% ipython --no-banner

In [1]: import numpy as np

In [2]: np.set_printoptions(precision=1, suppress=True, linewidth=200, legacy="1.25")

In [3]: K = np.array([[-1.4, 1.4, -0.9, -0.1, -2.0],
   ...:     [0.7, 0.7, 0.1, -1.3, 0.5],
   ...:     [1.1, -0.3, 0.8, 0.1, 0.9],
   ...:     [-1.6, 0.4, 0.2, 0.3, 0.0]])

In [4]: rng = np.random.default_rng(22985)

In [5]: K[3] = K[2] + 0.1 * rng.normal(size=5)

In [6]: K
Out[6]: 
array([[-1.4,  1.4, -0.9, -0.1, -2. ],
       [ 0.7,  0.7,  0.1, -1.3,  0.5],
       [ 1.1, -0.3,  0.8,  0.1,  0.9],
       [ 1.2, -0.1,  0.7,  0.3,  1. ]])

In [7]: B = np.array([[-1, 0, 2], [0, 2, 0]])

In [8]: Z = np.kron(B, K)

In [9]: Z.shape
Out[9]: (8, 15)

In [10]: np.round(np.linalg.norm(Z, 2), 1), round(np.linalg.norm(B, 2) * np.linalg.norm(K, 2), 1)
Out[10]: (8.4, 8.4)

In [11]: np.linalg.matrix_rank(Z)
Out[11]: 8

In [12]: Uu, sig = np.linalg.svd(K)
---------------------------------------------------------------------------
ValueError                                Traceback (most recent call last)
Cell In[12], line 1
----> 1 Uu, sig = np.linalg.svd(K)

ValueError: too many values to unpack (expected 2)

In [13]: Uu, sig, VT = np.linalg.svd(K, full_matrices=False)

In [14]: np.abs(Uu[:, 0]).round(6).argmax()
Out[14]: 0

In [15]: np.cumsum(sig ** 2) / np.sum(sig ** 2)
Out[15]: array([0.8, 1. , 1. , 1. ])

In [16]: Uu.shape, sig.shape, VT.shape
Out[16]: ((4, 4), (4,), (4, 5))

In [17]: B = np.array([[7, 0, 4], [9, 3, 0], [1, 0, 6], [9, 6, 5], [6, 1, 8]])

In [18]: np.einsum("ik,kj->ij", K, B)
Out[18]: 
array([[-11. ,   1.6, -27.5],
       [  2.6,  -5.2,   0.9],
       [ 12.1,   0.6,  16.9],
       [ 16.7,   2.2,  18.8]])

In [19]: np.linalg.matrix_rank(K @ B)
Out[19]: 3

In [20]: np.einsum("ij,ij->i", K, K)
Out[20]: array([8.7, 2.9, 2.8, 3.2])

In [21]: np.vstack([K, B.T]).shape
Out[21]: (7, 5)

In [22]: x = np.array([-1, 4, -9, -7, -6])

In [23]: np.einsum("ij,j->i", K, x)
Out[23]: array([ 27.8,   7.3, -15.6, -16.3])

In [24]: K @ np.eye(5)[3]
Out[24]: array([-0.1, -1.3,  0.1,  0.3])

In [25]: K @ (2 * x)
Out[25]: array([ 55.6,  14.6, -31.2, -32.6])

In [26]: F = np.array([[1, 0, 0, 0, 0],
    ...:     [2, 1, 0, 0, 0],
    ...:     [1, 0, 1, 0, 0],
    ...:     [1, 2, 2, 1, 0],
    ...:     [1, 3, 2, 2, 1]])

In [27]: # triangular

In [28]: hat = np.triu(np.array([[-2, 2, 1, 0, 1],
    ...:     [-2, 0, -2, 3, 3],
    ...:     [2, 0, 0, -2, -2],
    ...:     [2, 1, -1, -3, 3],
    ...:     [3, 2, 0, -2, 2]]), 1) + np.eye(5)

In [29]: B = hat @ F @ np.linalg.inv(hat)

In [30]: np.poly(B)
Out[30]: array([  1.,  -5.,  10., -10.,   5.,  -1.])

In [31]: hat @ F - F @ hat
Out[31]: 
array([[  6.,   3.,   2.,   2.,   0.],
       [  4.,  11.,  10.,   6.,  -2.],
       [ -4., -12.,  -9.,  -4.,  -1.],
       [  3.,   7.,   9.,   4.,  -3.],
       [  0.,  -2.,   5.,  -5., -12.]])

In [32]: np.linalg.matrix_rank(B)
Out[32]: 5

In [33]: B
Out[33]: 
array([[  7.,  -9., -22., -15.,  22.],
       [  6.,   4.,  12.,  21., -54.],
       [ -3.,  -4., -12., -18.,  43.],
       [  4.,   3.,  10.,  18., -44.],
       [  1.,   1.,   3.,   5., -12.]])

In [34]: B = np.array([[-1, 1, 0], [0, 1, 2], [-1, 0, 2], [0, -2, -2], [0, 2, -2]])

In [35]: np.einsum("ij->j", F)
Out[35]: array([6, 6, 5, 3, 1])

In [36]: np.linalg.matrix_rank(F @ B)
Out[36]: 3

In [37]: np.einsum("ik,kj->ij", F, B)
Out[37]: 
array([[-1,  1,  0],
       [-2,  3,  2],
       [-2,  1,  2],
       [-3,  1,  6],
       [-3,  2,  4]])

In [38]: np.linalg.matrix_rank(np.vstack([F, B.T]))
Out[38]: 5

In [39]: B.T @ F.T
Out[39]: 
array([[-1, -2, -2, -3, -3],
       [ 1,  3,  1,  1,  2],
       [ 0,  2,  2,  6,  4]])

In [40]: q = F.astype(float).copy()

In [41]: for j in range(5):
    ...:     q[:, j] -= q[:, :j] @ (q[:, :j].T @ q[:, j])
    ...:     q[:, j] /= np.linalg.norm(q[:, j])
    ...: 

In [42]: np.round(q.T @ F, 1) + 0
Out[42]: 
array([[ 2.8,  2.5,  1.8,  1.1,  0.4],
       [ 0. ,  2.8,  2. ,  1.9,  0.8],
       [ 0. ,  0. ,  1.4,  0.2, -0.1],
       [ 0. ,  0. ,  0. ,  0.4,  0.5],
       [ 0. ,  0. ,  0. ,  0. ,  0.2]])

In [43]: W0 = np.loadtxt("m.csv", delimiter=",")

In [44]: W0
Out[44]: 
array([[ 0.,  1.,  7.],
       [-1.,  0., -4.],
       [-7.,  4.,  0.]])

In [45]: hat = np.triu(np.array([[0, 6, 4], [6, 4, 1], [1, 3, 6]]), 1) + np.eye(3)

In [46]: B = hat @ W0 @ np.linalg.inv(hat)

In [47]: np.trace(B), np.trace(W0)
Out[47]: (0.0, 0.0)

In [48]: hat @ W0 - W0 @ hat
Out[48]: 
array([[-34.,  16., -25.],
       [ -7.,  10.,   4.],
       [  0.,  42.,  24.]])

In [49]: round(float(np.linalg.det(B)), 1)
Out[49]: -0.0

In [50]: u = np.array([2, 1, 1])

In [51]: np.polyval(u, W0[1])
Out[51]: array([ 2.,  1., 29.])

In [52]: np.cross(W0[1, :3], W0[0, :3])
Out[52]: array([ 4.,  7., -1.])

In [53]: Uu, sig, VT = np.linalg.svd(W0)

In [54]: evecs = VT[:(sig > 1e-8).sum()]

In [55]: x = W0[0] + -1 * W0[2] + rng.integers(2) * np.eye(3)[2]

In [56]: x
Out[56]: array([ 7., -3.,  8.])

In [57]: np.linalg.matrix_rank(np.vstack([W0, x]))
Out[57]: 3

In [58]: np.round(np.linalg.norm(x - evecs.T @ evecs @ x), 1)
Out[58]: 0.1

In [59]: evecs.T @ evecs
Out[59]: 
array([[ 0.8, -0.4,  0.1],
       [-0.4,  0.3,  0.1],
       [ 0.1,  0.1,  1. ]])

In [60]: Uu, sig, VT = np.linalg.svd(W0)

In [61]: sig.round(1) + 0
Out[61]: array([8.1, 8.1, 0. ])

In [62]: np.argmax(sig[:-1] / (sig[1:] + 1e-6)) + 1
Out[62]: 2

In [63]: B = Uu[:, :2] @ np.diag(sig[:2]) @ VT[:2]

In [64]: round(np.abs(W0 - B).max(), 1)
Out[64]: 0.0

In [65]: np.linalg.matrix_rank(W0, rtol=0.05)
Out[65]: 2

In [66]: np.round(np.linalg.norm(W0 - B) / np.linalg.norm(W0), 1)
Out[66]: 0.0

In [67]: B.round(1) + 0
Out[67]: 
array([[ 0.,  1.,  7.],
       [-1.,  0., -4.],
       [-7.,  4.,  0.]])

In [68]: np.linalg.matrix_rank(W0, rtol=0.1)
Out[68]: 2

In [69]: [round(float(x), 1) for x in np.linalg.svd(W0, compute_uv=False)[:3]]
Out[69]: [8.1, 8.1, 0.0]

In [70]: m1 = np.loadtxt("dump.csv", delimiter=",")

In [71]: m1
Out[71]: 
array([[ 0.5, -0.5, -0.5,  0.5],
       [-0.5,  0.5, -0.5,  0.5],
       [-0.5, -0.5,  0.5,  0.5],
       [ 0.5,  0.5,  0.5,  0.5]])

In [72]: np.linalg.norm(m1, axis=0)
Out[72]: array([1., 1., 1., 1.])

In [73]: feats = np.load("sample10.npy")

In [74]: feats
Out[74]: 
array([[0, 1, 0, 0],
       [1, 0, 0, 0],
       [0, 0, 0, 0],
       [0, 0, 0, 0]])

In [75]: rk = np.linalg.matrix_rank(feats)

In [76]: rk
Out[76]: 2

In [77]: N = np.linalg.svd(feats)[2][rk:].T

In [78]: np.allclose(feats @ N, 0)
Out[78]: True

In [79]: [int(np.linalg.matrix_rank(feats[:i])) for i in range(1, len(feats) + 1)]
Out[79]: [1, 2, 2, 2]

In [80]: feats @ N
Out[80]: 
array([[0., 0.],
       [0., 0.],
       [0., 0.],
       [0., 0.]])

In [81]: np.linalg.matrix_rank(feats.T @ feats), np.linalg.matrix_rank(feats @ feats.T)
Out[81]: (2, 2)

In [82]: [int(np.linalg.matrix_rank(feats[:, :j + 1])) for j in range(4)]
Out[82]: [1, 2, 2, 2]

In [83]: round(float(np.linalg.eigvalsh(feats).min()), 1)
Out[83]: -1.0

In [84]: evals, evecs = np.linalg.eigh(feats)

In [85]: np.linalg.svd(feats, compute_uv=False)
Out[85]: array([1., 1., 0., 0.])

In [86]: np.unique(evals.round(6) + 0, return_counts=True)[1]
Out[86]: array([1, 2, 1])

In [87]: np.round(evecs @ np.diag(evals) @ evecs.T, 1) + 0
Out[87]: 
array([[0., 1., 0., 0.],
       [1., 0., 0., 0.],
       [0., 0., 0., 0.],
       [0., 0., 0., 0.]])

In [88]: np.round(evecs.T @ evecs, 1) + 0
Out[88]: 
array([[1., 0., 0., 0.],
       [0., 1., 0., 0.],
       [0., 0., 1., 0.],
       [0., 0., 0., 1.]])

In [89]: np.round(evecs.T @ feats @ evecs, 1) + 0
Out[89]: 
array([[-1.,  0.,  0.,  0.],
       [ 0.,  0.,  0.,  0.],
       [ 0.,  0.,  0.,  0.],
       [ 0.,  0.,  0.,  1.]])

In [90]: np.abs(evecs[:, -1])
Out[90]: array([0.7, 0.7, 0. , 0. ])
